$ python3 -q
>>> import numpy as np
>>> from numpy import linalg as LA
>>> np.set_printoptions(precision=2, suppress=True, linewidth=120)
>>> feats = np.loadtxt("run6.csv", delimiter=",")
>>> print(feats)
[[0.67 0.   0.   0.   0.   0.33 0.  ]
 [0.   0.33 0.   0.33 0.33 0.   0.  ]
 [0.   0.33 0.67 0.   0.   0.   0.  ]
 [0.   0.   0.   0.33 0.   0.33 0.33]
 [0.   0.   0.   0.   0.5  0.   0.5 ]
 [0.   0.25 0.   0.   0.25 0.5  0.  ]
 [0.   0.   0.   0.   0.   0.   1.  ]]
>>> # a transition matrix
>>> print(feats @ np.ones(7))
[1. 1. 1. 1. 1. 1. 1.]
>>> print(feats.sum(axis=1))
[1. 1. 1. 1. 1. 1. 1.]
>>> print(np.round(LA.matrix_power(feats, 100), 2) + 0)
[[0. 0. 0. 0. 0. 0. 1.]
 [0. 0. 0. 0. 0. 0. 1.]
 [0. 0. 0. 0. 0. 0. 1.]
 [0. 0. 0. 0. 0. 0. 1.]
 [0. 0. 0. 0. 0. 0. 1.]
 [0. 0. 0. 0. 0. 0. 1.]
 [0. 0. 0. 0. 0. 0. 1.]]
>>> pr = np.eye(7)[1]
>>> for _ in range(6):
...     pr = pr @ feats
...     print(pr.round(2))
... 
[0.   0.33 0.   0.33 0.33 0.   0.  ]
[0.   0.11 0.   0.22 0.28 0.11 0.28]
[0.   0.06 0.   0.11 0.2  0.13 0.49]
[0.   0.05 0.   0.06 0.16 0.1  0.63]
[0.   0.04 0.   0.04 0.12 0.07 0.73]
[0.   0.03 0.   0.03 0.09 0.05 0.8 ]
>>> W1 = np.array([[2, 2, 0, 2],
...     [3, 2, 1, 1],
...     [0, 3, 0, 1],
...     [1, 2, 3, 3],
...     [2, 3, 0, 2],
...     [3, 1, 2, 2],
...     [0, 2, 1, 3]])
>>> c = np.array([3, 4, 2, 3])
>>> H = np.maximum(feats @ W1 + c, 0)
>>> print(LA.matrix_rank(H))
4
>>> print((H > 0).astype(int))
[[1 1 1 1]
 [1 1 1 1]
 [1 1 1 1]
 [1 1 1 1]
 [1 1 1 1]
 [1 1 1 1]
 [1 1 1 1]]
>>> C = np.array([[3, 3], [3, 1], [1, 3], [2, 2]])
>>> print((H @ C).round(6).argmax(axis=1))
[0 0 0 0 0 0 0]
>>> vec = np.array([5, 3, 1, 5, 4, 1, 4])
>>> y = feats @ vec
>>> print(y)
[3.67 4.   1.67 3.33 4.   2.25 4.  ]
>>> print(LA.solve(feats.T, feats[1]))
[0. 1. 0. 0. 0. 0. 0.]
>>> print(LA.solve(feats, y))
[5. 3. 1. 5. 4. 1. 4.]
>>> print(LA.solve(feats, 2 * y))
[10.  6.  2. 10.  8.  2.  8.]
>>> print(np.allclose(feats @ feats.T, feats.T @ feats))
False
>>> print(round(float(np.abs(LA.eigvals(feats)).max()), 2))
1.0
>>> r0 = np.array([4, 7, -4, 1, 0, -4, -8])
>>> M2 = feats + np.outer(r0, np.eye(7)[2])
>>> print(LA.matrix_rank(M2 - feats))
1
>>> print(LA.matrix_rank(LA.inv(M2) - LA.inv(feats), tol=1e-8))
1
>>> M2 = np.array([[-5, -5, 0, -2], [1, -4, 5, -5], [3, 3, 2, 4], [0, -5, 1, 3]])
>>> arr = M2 - M2.T
>>> print(arr)
[[ 0 -6 -3 -2]
 [ 6  0  2  0]
 [ 3 -2  0  3]
 [ 2  0 -3  0]]
>>> print(np.round(np.poly(arr), 2) + 0)
[  1.   0.  62.   0. 484.]
>>> print(np.einsum("ij,ji->", arr, arr))
-124
>>> print(np.einsum("ii->", arr))
0
>>> print(round(LA.det(arr[::-1]), 2))
484.0
>>> print(LA.eigvals(arr))
[0.+7.27j 0.-7.27j 0.+3.03j 0.-3.03j]
>>> print(round(LA.eigvals(arr).sum().real, 2))
0.0
>>> vec = np.array([-3, -1, 0, 2])
>>> print(vec @ arr @ vec)
0
>>> print(np.round(LA.det(arr), 2))
484.0
>>> q = LA.solve(np.eye(4) - arr, np.eye(4) + arr)
>>> print(np.round(q @ q.T, 2) + 0)
[[1. 0. 0. 0.]
 [0. 1. 0. 0.]
 [0. 0. 1. 0.]
 [0. 0. 0. 1.]]
>>> print(np.round(LA.det(q), 2))
1.0
>>> hat = np.triu(np.array([[3, -1, -3, 3], [-1, 2, -3, 2], [-2, 1, 2, 1], [0, -3, 2, 0]]), 1) + np.eye(4)
>>> M2 = hat @ arr @ LA.inv(hat)
>>> print(hat @ arr - arr @ hat)
[[ -9.   6. -29.   6.]
 [ -5.  12.  12. -29.]
 [  2.   3.   0.  -5.]
 [  0.   2.   6.  -3.]]
>>> print(np.round(np.poly(M2), 2) + 0)
[  1.   0.  62.   0. 484.]
>>> mat, _ = LA.qr(np.array([[0.3, 0.2, -0.4, -0.8, 0.3, -0.3],
...     [-0.7, -1.2, 0.1, -1.6, 0.8, 0.3],
...     [-1.1, -0.6, -2.6, -1.8, -1.2, -0.2],
...     [-0.2, 0.4, 1.0, -0.2, -0.4, -0.1],
...     [-0.9, 0.2, 0.9, -0.6, 1.7, -0.5],
...     [1.2, 0.4, 1.7, -0.6, -0.9, 0.1]]))
>>> print(mat)
[[-0.15  0.06 -0.26 -0.52 -0.63 -0.49]
 [ 0.35 -0.75  0.5  -0.16 -0.07 -0.2 ]
 [ 0.54 -0.1  -0.55 -0.49  0.33  0.21]
 [ 0.1   0.41  0.3  -0.22  0.54 -0.62]
 [ 0.45  0.5   0.47 -0.22 -0.37  0.38]
 [-0.59 -0.1   0.25 -0.61  0.23  0.38]]
>>> vec = np.array([1, 1, 0, 2, 0, 0])
>>> print(np.sort(np.abs(np.degrees(np.angle(LA.eigvals(mat))))))
[  0.    84.55  84.55 157.32 157.32 180.  ]
>>> print(6 - LA.matrix_rank(mat - np.eye(6), tol=1e-8))
1
